$ python3 -q
>>> import numpy as np
>>> import numpy.linalg as la
>>> np.set_printoptions(precision=2, suppress=True, linewidth=100)
>>> other = np.array([[-8, 6, 8, 5, 7],
...     [9, 6, 9, -3, 0],
...     [4, 6, 0, 7, 6],
...     [7, -6, 1, 4, 3],
...     [7, -2, 0, 7, -5]])
>>> W0 = other + other.T
>>> W0
array([[-16,  15,  12,  12,  14],
       [ 15,  12,  15,  -9,  -2],
       [ 12,  15,   0,   8,   6],
       [ 12,  -9,   8,   8,  10],
       [ 14,  -2,   6,  10, -10]])
>>> U, sv, Vh = la.svd(W0, full_matrices=False)
>>> np.cumsum(sv ** 2) / np.sum(sv ** 2)
array([0.36, 0.72, 0.87, 0.95, 1.  ])
>>> round(float(np.sqrt((sv ** 2).sum())), 2), np.round(la.norm(W0), 2)
(54.79, np.float64(54.79))
>>> sv / sv[0]
array([1.  , 0.99, 0.65, 0.46, 0.38])
>>> np.round(Vh @ Vh.T, 2) + 0
array([[1., 0., 0., 0., 0.],
       [0., 1., 0., 0., 0.],
       [0., 0., 1., 0., 0.],
       [0., 0., 0., 1., 0.],
       [0., 0., 0., 0., 1.]])
>>> sv
array([32.92, 32.76, 21.46, 15.01, 12.62])
>>> other = la.inv(W0)
>>> np.round(la.slogdet(W0)[0], 2)
np.float64(-1.0)
>>> round(la.cond(W0), 2)
np.float64(2.61)
>>> np.allclose(other, W0.T)
False
>>> round(la.det(W0) * la.det(other), 2)
np.float64(1.0)
>>> np.round(W0 @ other, 2) + 0
array([[1., 0., 0., 0., 0.],
       [0., 1., 0., 0., 0.],
       [0., 0., 1., 0., 0.],
       [0., 0., 0., 1., 0.],
       [0., 0., 0., 0., 1.]])
>>> la.det(W0) * other
array([[  97408.,  -37568., -112848.,  -75888.,     288.],
       [ -37568.,  -44544., -137536.,  134016.,    7808.],
       [-112848., -137536.,  176720.,  -58496.,  -82944.],
       [ -75888.,  134016.,  -58496.,   -6480., -174624.],
       [    288.,    7808.,  -82944., -174624.,  212736.]])
>>> other.round(2) + 0
array([[-0.02,  0.01,  0.03,  0.02,  0.  ],
       [ 0.01,  0.01,  0.03, -0.03,  0.  ],
       [ 0.03,  0.03, -0.04,  0.01,  0.02],
       [ 0.02, -0.03,  0.01,  0.  ,  0.04],
       [ 0.  ,  0.  ,  0.02,  0.04, -0.05]])
>>> rng = np.random.default_rng(96)
>>> t = rng.uniform(0, 2 * np.pi, 17)
>>> Q, _ = la.qr(np.array([[-0.7, 2.5], [-1.0, -0.2], [0.7, 0.1], [0.1, -1.4]]))
>>> X = 3 * np.c_[np.cos(t), np.sin(t)] @ Q.T
>>> X
array([[-1.98,  1.42, -0.95,  1.46],
       [-2.04,  1.36, -0.91,  1.47],
       [ 0.76,  2.37, -1.65,  0.25],
       [ 1.63,  2.05, -1.44, -0.31],
       [ 1.02,  2.31, -1.61,  0.09],
       [-1.42,  1.91, -1.29,  1.29],
       [-0.03, -2.41,  1.66, -0.65],
       [-1.97, -1.79,  1.26,  0.57],
       [-2.44, -1.16,  0.84,  0.99],
       [ 2.02, -1.38,  0.92, -1.47],
       [-2.61,  0.22, -0.11,  1.46],
       [ 1.42, -1.91,  1.29, -1.29],
       [ 0.69, -2.26,  1.55, -1.  ],
       [ 1.96,  1.8 , -1.27, -0.56],
       [-2.21, -1.53,  1.09,  0.76],
       [-0.11,  2.4 , -1.65,  0.72],
       [ 2.37,  1.29, -0.93, -0.92]])
>>> Ac = X - X.mean(axis=0)
>>> vecs = la.svd(Ac)[2][:2]
>>> other = Ac - Ac @ vecs.T @ vecs
>>> np.round(np.cov(Ac @ vecs.T, rowvar=False), 2) + 0
array([[5.37, 0.  ],
       [0.  , 4.01]])
>>> la.norm(other, axis=1).round(6).argmax()
np.int64(0)
>>> (Ac @ vecs.T).std(axis=0)
array([2.25, 1.94])
>>> D = la.norm(X[:, None] - X[None], axis=-1)
>>> D[3].round(6).argsort(kind="stable")[:4]
array([ 3, 13,  4,  2])
>>> np.unravel_index(D.round(6).argmax(), D.shape)
(np.int64(5), np.int64(11))
>>> D.mean(axis=1).argmax()
np.int64(9)
>>> (D + 1e9 * np.eye(17)).round(6).argmin(axis=1)
array([ 1,  0,  4, 13,  2,  0, 12, 14, 14, 11,  1,  9,  6,  3,  7,  2, 13])
>>> np.flatnonzero(D[3] < D.mean() / 2)
array([ 2,  3,  4, 13, 16])
>>> A = np.load("layer12.npy")
>>> A
array([[-10.98,  -6.97, -14.97, -10.88,  -8.94],
       [ 22.19,   9.11,  23.82,  21.97,  21.04],
       [ 23.04,   1.11,  14.91,  22.96,  26.91],
       [ 12.88,  -4.11,   3.17,  12.84,  18.09]])
>>> U, sv, Vh = la.svd(A)
>>> np.argmax(sv[:-1] / (sv[1:] + 1e-6)) + 1
np.int64(2)
>>> sv
array([71.26, 16.48,  0.29,  0.06])
>>> other = U[:, :2] @ np.diag(sv[:2]) @ Vh[:2]
>>> round(la.norm(A - other) / la.norm(A), 2)
np.float64(0.0)
>>> la.matrix_rank(other)
np.int64(2)
>>> labels = rng.permutation(5)
>>> labels
array([3, 1, 4, 0, 2])
>>> other = W0[labels][:, labels]
>>> np.allclose(other, W0)
False
>>> np.trace(other)
np.int64(-6)
>>> np.diag(other)
array([  8,  12, -10, -16,   0])
>>> np.sort(np.abs(la.eigvals(other)))
array([12.62, 15.01, 21.46, 32.76, 32.92])
>>> M = np.load("out9.npy")
>>> M
array([[ 0.25,  1.32,  0.54],
       [ 0.67,  3.36,  2.  ],
       [-1.24, -4.35, -3.06],
       [-0.13, -0.68, -0.29],
       [-1.08, -3.96, -2.54],
       [ 0.43,  1.75,  1.01],
       [ 0.25,  1.12,  0.47],
       [ 0.11,  3.04,  0.87],
       [ 0.14,  0.03,  0.4 ],
       [-0.73, -1.39, -1.6 ],
       [ 1.06,  2.96,  2.17],
       [ 0.41,  1.49,  1.18],
       [-0.37, -4.19, -1.78],
       [-0.81, -2.32, -1.61],
       [ 2.1 ,  6.93,  4.71],
       [ 1.49,  4.31,  3.29]])
>>> other = M / la.norm(M, axis=1, keepdims=True)
>>> gram = other @ other.T
>>> la.norm(other, axis=1)
array([1., 1., 1., 1., 1., 1., 1., 1., 1., 1., 1., 1., 1., 1., 1., 1.])
>>> (gram - 2 * np.eye(16)).round(6).argmax(axis=1)
array([ 6,  5,  4, 12,  2,  1,  0,  0, 11, 13, 15, 15,  3,  2, 10, 10])
>>> round(np.degrees(np.arccos(np.clip(gram[13, 11], -1, 1))), 2)
np.float64(174.8)
>>> arr = np.loadtxt("m.csv", delimiter=",")
>>> arr
array([[ 0.41, -0.91, -0.05],
       [-0.91, -0.41, -0.08],
       [-0.05, -0.08,  1.  ]])
>>> np.all(la.eigvalsh(arr) > 0)
np.False_
>>> np.allclose(arr @ arr.T, arr.T @ arr)
True
>>> (arr + arr.T) / 2
array([[ 0.41, -0.91, -0.05],
       [-0.91, -0.41, -0.08],
       [-0.05, -0.08,  1.  ]])
>>> np.round(arr @ arr, 2) + 0
array([[1., 0., 0.],
       [0., 1., 0.],
       [0., 0., 1.]])
>>> round(float(la.det(arr)), 2)
-1.0
>>> hat = np.triu(np.array([[-3, -3, -3], [1, 1, 1], [-3, -3, -3]]), 1) + np.eye(3)
>>> other = hat @ arr @ la.inv(hat)
>>> other
array([[ 3.3 , 10.46, -3.35],
       [-0.96, -3.38,  1.4 ],
       [-0.05, -0.24,  1.08]])
>>> hat @ arr - arr @ hat
array([[ 2.89,  2.7 , -0.59],
       [-0.05, -2.81, -1.33],
       [ 0.  , -0.16, -0.08]])
>>> np.trace(other), np.trace(arr)
(np.float64(1.0), np.float64(1.0))
>>> round(float(la.det(other)), 2)
-1.0
